>>> import numpy as np
>>> from numpy import linalg as LA
>>> np.set_printoptions(precision=1, suppress=True, linewidth=140)
>>> F = np.load("dump.npy")
>>> print(F)
[[  0.1   0.4 -10.9   0. ]
 [  0.    0.4  -3.3   0. ]
 [  0.3  -0.1  -4.7   0. ]
 [ -0.4  -0.5   5.6   0. ]
 [  0.1   1.   -1.    0. ]
 [  0.    1.3   6.4   0. ]
 [  0.1   0.4  -2.    0. ]
 [  0.2  -1.2  -1.2   0. ]
 [  0.    0.4   0.7   0. ]
 [  0.2  -0.5   0.1   0. ]
 [  0.    0.6   3.6   0. ]
 [  0.   -0.3  -4.5   0. ]
 [ -0.1  -0.4  -1.2   0. ]
 [ -0.1   0.    2.   -0.1]
 [  0.1  -0.3  -2.2   0. ]
 [  0.2   1.9   8.6   0. ]
 [  0.    1.6   2.6   0. ]
 [  0.2   0.6  -2.6   0. ]
 [ -0.2   1.5  12.3   0. ]
 [  0.4   0.8   0.7   0. ]
 [ -0.1  -0.1   0.2   0. ]
 [  0.1  -0.8   0.3   0. ]]
>>> # column 2 is much longer than the rest
>>> x = np.array([0, 0, 2, 0])
>>> target = F @ x
>>> print(np.round(LA.solve(F.T @ F, F.T @ target), 1) + 0)
[0. 0. 2. 0.]
>>> print(np.round(LA.pinv(F) @ F, 1) + 0)
[[1. 0. 0. 0.]
 [0. 1. 0. 0.]
 [0. 0. 1. 0.]
 [0. 0. 0. 1.]]
>>> print(np.round(LA.lstsq(F, target)[0], 1) + 0)
[0. 0. 2. 0.]
>>> rng = np.random.default_rng(736125)
>>> target = target + 0.3 * rng.normal(size=22)
>>> print(target)
[-22.2  -6.1  -9.7  11.   -1.7  12.4  -3.7  -2.1   1.1   0.2   7.2  -9.   -1.8   4.1  -3.8  16.9   5.2  -5.4  24.8   1.2   0.8   0.9]
>>> b, *_ = LA.lstsq(F, target)
>>> print(np.round(F.T @ (target - F @ b), 1) + 0)
[0. 0. 0. 0.]
>>> print(b)
[-0.2 -0.1  2.  -0.5]
>>> dist = LA.norm(F[:, None] - F[None], axis=-1)
>>> print(dist[:5, :5])
[[ 0.   7.6  6.2 16.5  9.9]
 [ 7.6  0.   1.5  9.   2.4]
 [ 6.2  1.5  0.  10.3  3.9]
 [16.5  9.  10.3  0.   6.8]
 [ 9.9  2.4  3.9  6.8  0. ]]
>>> print(LA.norm(F, axis=1))
[10.9  3.3  4.7  5.6  1.4  6.5  2.   1.7  0.8  0.5  3.6  4.5  1.3  2.   2.2  8.8  3.1  2.7 12.4  1.1  0.2  0.9]
>>> print(LA.matrix_rank(dist ** 2))
6
>>> print(dist[4].round(6).argsort(kind="stable")[:4])
[ 4  6 12 20]
>>> print((dist + 1e9 * np.eye(22)).round(6).argmin(axis=1))
[ 2 17 11  5  6  3 17 12 19 21 16  2  7  8  6  5 10  6 15  8  9  9]
>>> A2 = np.array([[-0.2], [-0.5], [0.1], [0.4]])
>>> Z = np.array([[0.7, -0.9, -0.9, -1.5, 0.3]])
>>> K = A2 @ Z
>>> print(K.round(1) + 0)
[[-0.1  0.2  0.2  0.3 -0.1]
 [-0.4  0.4  0.4  0.8 -0.2]
 [ 0.1 -0.1 -0.1 -0.2  0. ]
 [ 0.3 -0.4 -0.4 -0.6  0.1]]
>>> # rows and columns are dependent
>>> rank = LA.matrix_rank(K)
>>> print(rank)
1
>>> null = LA.svd(K)[2][rank:].T
>>> print(LA.matrix_rank(K.T @ K), LA.matrix_rank(K @ K.T))
1 1
>>> print(null.shape)
(5, 4)
>>> print([int(LA.matrix_rank(K[:, :j + 1])) for j in range(5)])
[1, 1, 1, 1, 1]
>>> print(np.round(K @ null, 1) + 0)
[[0. 0. 0. 0.]
 [0. 0. 0. 0.]
 [0. 0. 0. 0.]
 [0. 0. 0. 0.]]
>>> print([int(LA.matrix_rank(K[:i])) for i in range(1, len(K) + 1)])
[1, 1, 1, 1]
